>>> import numpy as np
>>> import numpy.linalg as la
>>> np.set_printoptions(suppress=True, linewidth=200)
>>> rd = lambda a: np.round(a, 1) + 0
>>> mat = np.loadtxt("sample6.csv", delimiter=",")
>>> mat
array([[ 0.4, -0.3, -0.8,  1.4, -2.2,  0.4,  5.4],
       [ 3.2,  0.5, -0.1, -3.4, -1.4, -1.8, -0.9],
       [-1.1,  0.3, -0.8, -1.5, -3. , -0.3,  3. ],
       [-3.8, -0.7, -0.7,  0.7, -8.4, -0.9,  2.8],
       [-3.6, -0.7,  0.2, -1.2,  4. ,  1.6, -0.7],
       [-4.7,  1.1, -0.2,  1.7,  8.6, -1.3, -5.6],
       [ 0.4,  0.2, -0.5,  0.2,  0.9, -1.6,  6. ],
       [-2.7,  1.1,  0.2,  0.8,  1.1,  0.7, -0.7],
       [ 4.7,  1.1,  0.5,  1.4, -0.9,  0.4, -5.2],
       [ 0.9, -1.6,  0.1,  1.2, -2.2, -1.7,  1.5],
       [-0.8, -0.4,  0.4,  1. , -0.4, -0.3, -1. ],
       [-1.7,  0.1,  0.8, -0.1,  0. ,  1.4, -2.1],
       [-1. ,  0.7,  0.1,  0.1,  1.8, -0.3, -0.3],
       [-1.3,  0.8, -0.2,  1.3, -3.5,  0.8,  4.1],
       [-1.8, -0.1, -0.6, -0.2,  6.3,  0.8, -1. ],
       [ 4.2,  0. ,  0. , -0.8, -2.2,  0.4,  2.3],
       [ 0.9, -0.3, -0.3,  2.2,  4.7, -0.6, -4.1],
       [-0.4,  1.1,  0.4,  0.9,  1.6, -0.5,  3.2],
       [ 0.9,  0.3,  0. ,  3.7,  2.9,  0.7,  5.4],
       [ 2. ,  1.3, -0.8, -2.3,  2.8,  1. ,  5.6],
       [-2.1,  0.6,  0.2, -1.5,  3.8,  0.2, -2.2],
       [-2.7,  0.2,  0.4, -1.9,  3.5,  1.2,  2.2],
       [-3.3, -1. ,  0.4, -0.5, 11.8,  0.6, -0.2],
       [-0.9,  0.2, -0.2,  0.1, -9.2, -2.1,  6.7],
       [ 3.6,  0.2,  1.2,  2.3,  0.7, -0.3,  3.7],
       [ 1.5,  0.6,  0.4,  0.5,  1.3, -0.8, -2. ],
       [-2.6, -1. ,  1.2, -0.6, -0.3, -1.2, -1.1],
       [-1.6,  0.3,  0.6,  2.5,  4. ,  1.5, -2.5],
       [-2. ,  0.4,  0.1, -0.2,  1.1,  0.7,  4.5],
       [-1.3,  0.8, -0.3,  1.3,  7.4,  1.2,  3.5],
       [-3.6,  1.2,  0.2, -1.3, -9.2,  0.3,  1.4],
       [ 4.3, -1.4,  0.7,  1.3, -3.4,  0.3, -1.9],
       [ 4.2, -1. ,  0.8,  2.7, -0.7, -0.7, -0.4],
       [ 1. , -0.7,  0.1,  2.9, -1.7, -1.3,  1.4],
       [ 1.1, -0.9,  0.1, -0.1,  0.8,  0.3, -1.5],
       [-4.2,  1.5, -1. ,  1.3,  0.3, -1.2, -4. ],
       [ 3.2,  0. ,  0.4,  0.5, -2.4, -1.1, -1.4],
       [ 1. ,  1.1,  1.3, -0.7,  5.1,  0.7,  2.5]])
>>> out = np.c_[mat[:, :3] @ np.array([[1, 2, 1], [3, 1, 2], [1, 1, 2]]), np.array([-2, 2, 2, -4, 2, -5, 3, 1, -4, 5, 0, 3, -2, 5, -3, 2, 2, -4, 3, -4, -5, -3, -1, -3, 3, -3, -1, 0, -4, 0, -5, -2, -1, -4, -4, 2, -3, -5])]
>>> rd(out)
array([[-1.3, -0.3, -1.8, -2. ],
       [ 4.6,  6.8,  4. ,  2. ],
       [-1. , -2.7, -2.1,  2. ],
       [-6.6, -9. , -6.6, -4. ],
       [-5.5, -7.7, -4.6,  2. ],
       [-1.6, -8.5, -2.9, -5. ],
       [ 0.5,  0.5, -0.2,  3. ],
       [ 0.8, -4.1, -0.1,  1. ],
       [ 8.5, 11. ,  7.9, -4. ],
       [-3.8,  0.3, -2.1,  5. ],
       [-1.6, -1.6, -0.8,  0. ],
       [-0.6, -2.5,  0.1,  3. ],
       [ 1.2, -1.2,  0.6, -2. ],
       [ 0.9, -2. , -0.1,  5. ],
       [-2.7, -4.3, -3.2, -3. ],
       [ 4.2,  8.4,  4.2,  2. ],
       [-0.3,  1.2, -0.3,  2. ],
       [ 3.3,  0.7,  2.6, -4. ],
       [ 1.8,  2.1,  1.5,  3. ],
       [ 5.1,  4.5,  3. , -4. ],
       [-0.1, -3.4, -0.5, -5. ],
       [-1.7, -4.8, -1.5, -3. ],
       [-5.9, -7.2, -4.5, -1. ],
       [-0.5, -1.8, -0.9, -3. ],
       [ 5.4,  8.6,  6.4,  3. ],
       [ 3.7,  4. ,  3.5, -3. ],
       [-4.4, -5. , -2.2, -1. ],
       [-0.1, -2.3,  0.2,  0. ],
       [-0.7, -3.5, -1. , -4. ],
       [ 0.8, -2.1, -0.3,  0. ],
       [ 0.2, -5.8, -0.8, -5. ],
       [ 0.8,  7.9,  2.9, -2. ],
       [ 2. ,  8.2,  3.8, -1. ],
       [-1. ,  1.4, -0.2, -4. ],
       [-1.5,  1.4, -0.5, -4. ],
       [-0.7, -7.9, -3.2,  2. ],
       [ 3.6,  6.8,  4. , -3. ],
       [ 5.6,  4.4,  5.8, -5. ]])
>>> rd(la.lstsq(mat, out[:, 0])[0])
array([1., 3., 1., 0., 0., 0., 0.])
>>> rd(la.norm(la.qr(mat)[0].T @ out, axis=0) ** 2 / ((out ** 2).sum(axis=0) + 1e-12))
array([1. , 1. , 1. , 0.1])
